$ ipython --no-banner

In [1]: import numpy as np

In [2]: from numpy import linalg as LA

In [3]: np.set_printoptions(suppress=True, linewidth=140)

In [4]: rd = lambda a: np.round(a, 2) + 0

In [5]: arr = np.loadtxt("block6.csv", delimiter=",")

In [6]: arr
Out[6]: 
array([[  5.,   6.,   7.,   8.,   9.,  10.,  11.,  12.,  13.,  14.,  15.],
       [ 16.,  17.,  18.,  19.,  20.,  21.,  22.,  23.,  24.,  25.,  26.],
       [ 27.,  28.,  29.,  30.,  31.,  32.,  33.,  34.,  35.,  36.,  37.],
       [ 38.,  39.,  40.,  41.,  42.,  43.,  44.,  45.,  46.,  47.,  48.],
       [ 49.,  50.,  51.,  52.,  53.,  54.,  55.,  56.,  57.,  58.,  59.],
       [ 60.,  61.,  62.,  63.,  64.,  65.,  66.,  67.,  68.,  69.,  70.],
       [ 71.,  72.,  73.,  74.,  75.,  76.,  77.,  78.,  79.,  80.,  81.],
       [ 82.,  83.,  84.,  85.,  86.,  87.,  88.,  89.,  90.,  91.,  92.],
       [ 93.,  94.,  95.,  96.,  97.,  98.,  99., 100., 101., 102., 103.],
       [104., 105., 106., 107., 108., 109., 110., 111., 112., 113., 114.],
       [115., 116., 117., 118., 119., 120., 121., 122., 123., 124., 125.],
       [126., 127., 128., 129., 130., 131., 132., 133., 134., 135., 136.],
       [137., 138., 139., 140., 141., 142., 143., 144., 145., 146., 147.],
       [148., 149., 150., 151., 152., 153., 154., 155., 156., 157., 158.],
       [159., 160., 161., 162., 163., 164., 165., 166., 167., 168., 169.]])

In [7]: C2 = arr.T @ arr

In [8]: (arr @ arr.T).shape
Out[8]: (15, 15)

In [9]: np.allclose(C2, C2.T)
Out[9]: True

In [10]: W0 = np.load("mat.npy")

In [11]: W0
Out[11]: 
array([[ 3,  3,  3,  3,  3,  3,  3,  3],
       [ 3,  6,  6,  6,  6,  6,  6,  6],
       [ 3,  6,  9,  9,  9,  9,  9,  9],
       [ 3,  6,  9, 12, 12, 12, 12, 12],
       [ 3,  6,  9, 12, 15, 15, 15, 15],
       [ 3,  6,  9, 12, 15, 18, 18, 18],
       [ 3,  6,  9, 12, 15, 18, 21, 21],
       [ 3,  6,  9, 12, 15, 18, 21, 24]])

In [12]: rng = np.random.default_rng(300906)

In [13]: idx = rng.permutation(8)

In [14]: idx
Out[14]: array([2, 4, 7, 3, 0, 1, 6, 5])

In [15]: other = W0[idx][:, idx]

In [16]: np.diag(other)
Out[16]: array([ 9, 15, 24, 12,  3,  6, 21, 18])

In [17]: rd(LA.det(other)), rd(LA.det(W0[idx]))
Out[17]: (np.float64(6561.0), np.float64(-6561.0))

In [18]: rd(np.sort(np.abs(LA.eigvals(other))))
Out[18]: array([ 0.78,  0.86,  1.04,  1.37,  2.07,  3.77, 10.01, 88.1 ])

In [19]: X = np.loadtxt("layer10.csv", delimiter=",")

In [20]: X
Out[20]: 
array([[-1.,  0.,  0.,  0.,  2., -1., -3.,  0.,  0., -2.,  1.,  2., -3.,  9.,  3.],
       [-2., -1.,  1., -2.,  2., -2.,  2., -1.,  1., -3., -2.,  3.,  0., -3., -1.],
       [ 2.,  3., -2., -2., -2.,  3.,  0.,  3.,  0., -3.,  3.,  2., -2.,  0.,  0.],
       [ 2.,  2.,  1.,  0.,  3.,  2.,  1., -1., -1., -2.,  0.,  1., -2.,  0.,  0.],
       [-3.,  1.,  0., -3., -2., -1., -1.,  1., -2.,  2., -3., -3., -3.,  0.,  0.],
       [-1.,  0.,  0.,  1.,  1., -1., -1.,  0., -2.,  3., -1., -2.,  1., -3., -1.],
       [-2., -2.,  2., -2., -2., -3., -3.,  0., -2.,  0., -1.,  3., -2.,  3.,  1.],
       [-3.,  2.,  2.,  0., -1., -2.,  1.,  0., -1., -1.,  0., -3., -1., -3., -1.],
       [ 0.,  1.,  0.,  1., -3.,  3.,  2., -3.,  0., -2.,  1., -3.,  1.,  3.,  1.],
       [ 3.,  2.,  0.,  3., -2.,  0.,  3.,  1., -2., -1.,  2.,  2.,  2.,  3.,  1.],
       [-3., -2.,  3.,  3.,  0., -3.,  1.,  1., -1., -1.,  1.,  0.,  3., -6., -2.]])

In [21]: u = np.array([2, 2, 2])

In [22]: np.cross(X[6, :3], X[2, :3])
Out[22]: array([-2.,  0., -2.])

In [23]: np.abs(X).max()
Out[23]: np.float64(9.0)

In [24]: LA.matrix_rank(X)
Out[24]: np.int64(11)

In [25]: theta = np.radians(135)

In [26]: Rm = np.eye(15)

In [27]: Rm[2, 2] = Rm[10, 10] = np.cos(theta)

In [28]: Rm[2, 10], Rm[10, 2] = -np.sin(theta), np.sin(theta)

In [29]: other = X @ Rm.T

In [30]: rd(np.abs(other - X).max(axis=0))
Out[30]: array([0.  , 0.  , 5.83, 0.  , 0.  , 0.  , 0.  , 0.  , 0.  , 0.  , 6.54, 0.  , 0.  , 0.  , 0.  ])

In [31]: np.allclose(X @ X.T, other @ other.T)
Out[31]: True

In [32]: rd(LA.svd(X, compute_uv=False)), rd(LA.svd(other, compute_uv=False))
Out[32]: 
(array([15.6 , 11.84,  9.39,  8.38,  7.47,  6.69,  5.25,  4.44,  3.04,  1.61,  1.22]),
 array([15.6 , 11.84,  9.39,  8.38,  7.47,  6.69,  5.25,  4.44,  3.04,  1.61,  1.22]))

In [33]: idx = rng.integers(0, 2, 7)

In [34]: J = np.triu((idx[:, None] == idx) & (rng.random((7, 7)) < 0.8), 1).astype(int)

In [35]: J += J.T

In [36]: J
Out[36]: 
array([[0, 0, 1, 1, 0, 1, 1],
       [0, 0, 0, 0, 0, 0, 0],
       [1, 0, 0, 0, 0, 1, 1],
       [1, 0, 0, 0, 0, 0, 1],
       [0, 0, 0, 0, 0, 0, 0],
       [1, 0, 1, 0, 0, 0, 1],
       [1, 0, 1, 1, 0, 1, 0]])

In [37]: rd(LA.det(J))
Out[37]: np.float64(0.0)

In [38]: rd(np.abs(LA.eigvals(J)).max())
Out[38]: np.float64(3.32)

In [39]: rd(np.sort(np.abs(LA.eigvals(J))))
Out[39]: array([0.  , 0.  , 0.36, 1.  , 1.  , 1.68, 3.32])

In [40]: np.allclose(J @ J.T, J.T @ J)
Out[40]: True

In [41]: w, V = LA.eigh(J)

In [42]: rd(V.T @ J @ V)
Out[42]: 
array([[-1.68,  0.  ,  0.  ,  0.  ,  0.  ,  0.  ,  0.  ],
       [ 0.  , -1.  ,  0.  ,  0.  ,  0.  ,  0.  ,  0.  ],
       [ 0.  ,  0.  , -1.  ,  0.  ,  0.  ,  0.  ,  0.  ],
       [ 0.  ,  0.  ,  0.  ,  0.  ,  0.  ,  0.  ,  0.  ],
       [ 0.  ,  0.  ,  0.  ,  0.  ,  0.  ,  0.  ,  0.  ],
       [ 0.  ,  0.  ,  0.  ,  0.  ,  0.  ,  0.36,  0.  ],
       [ 0.  ,  0.  ,  0.  ,  0.  ,  0.  ,  0.  ,  3.32]])

In [43]: rd(LA.eigvalsh(J + -2 * np.eye(7)))
Out[43]: array([-3.68, -3.  , -3.  , -2.  , -2.  , -1.64,  1.32])

In [44]: np.unique(w.round(6) + 0, return_counts=True)[1]
Out[44]: array([1, 2, 2, 1, 1])

In [45]: rd(w)
Out[45]: array([-1.68, -1.  , -1.  ,  0.  ,  0.  ,  0.36,  3.32])

In [46]: rd(V @ np.diag(w) @ V.T)
Out[46]: 
array([[0., 0., 1., 1., 0., 1., 1.],
       [0., 0., 0., 0., 0., 0., 0.],
       [1., 0., 0., 0., 0., 1., 1.],
       [1., 0., 0., 0., 0., 0., 1.],
       [0., 0., 0., 0., 0., 0., 0.],
       [1., 0., 1., 0., 0., 0., 1.],
       [1., 0., 1., 1., 0., 1., 0.]])

In [47]: (w > 1e-8).sum(), (w < -1e-8).sum()
Out[47]: (np.int64(2), np.int64(3))

In [48]: rd(w.sum()), np.trace(J)
Out[48]: (np.float64(0.0), np.int64(0))
